$ python3 -q
>>> import numpy as np
>>> np.set_printoptions(precision=2, suppress=True, linewidth=160)
>>> A = np.load("dump.npy")
>>> A
array([[ 3,  4,  5,  6,  7,  8,  9, 10],
       [11, 12, 13, 14, 15, 16, 17, 18],
       [19, 20, 21, 22, 23, 24, 25, 26],
       [27, 28, 29, 30, 31, 32, 33, 34],
       [35, 36, 37, 38, 39, 40, 41, 42]])
>>> # rank 2
>>> U, sig, vt = np.linalg.svd(A)
>>> np.argmax(sig[:-1] / (sig[1:] + 1e-6)) + 1
np.int64(2)
>>> sig.round(2) + 0
array([159.81,   6.49,   0.  ,   0.  ,   0.  ])
>>> out = U[:, :2] @ np.diag(sig[:2]) @ vt[:2]
>>> out
array([[ 3.,  4.,  5.,  6.,  7.,  8.,  9., 10.],
       [11., 12., 13., 14., 15., 16., 17., 18.],
       [19., 20., 21., 22., 23., 24., 25., 26.],
       [27., 28., 29., 30., 31., 32., 33., 34.],
       [35., 36., 37., 38., 39., 40., 41., 42.]])
>>> np.round(np.linalg.norm(A - out, 2), 2), round(float(sig[2]), 2)
(np.float64(0.0), 0.0)
>>> np.round(np.abs(A - out).max(), 2)
np.float64(0.0)
>>> def softmax(z):
...     e = np.exp(z - z.max(axis=-1, keepdims=True))
...     return e / e.sum(axis=-1, keepdims=True)
... 
>>> np.round(softmax(out[0]), 2) + 0
array([0.  , 0.  , 0.  , 0.01, 0.03, 0.09, 0.23, 0.63])
>>> softmax(out).sum(axis=1)
array([1., 1., 1., 1., 1.])
>>> S = out @ out.T / np.sqrt(8)
>>> np.round(softmax(S + np.triu(np.full(S.shape, -np.inf), 1)), 2) + 0
array([[1., 0., 0., 0., 0.],
       [0., 1., 0., 0., 0.],
       [0., 0., 1., 0., 0.],
       [0., 0., 0., 1., 0.],
       [0., 0., 0., 0., 1.]])
>>> softmax(S)[0] @ out
array([35., 36., 37., 38., 39., 40., 41., 42.])
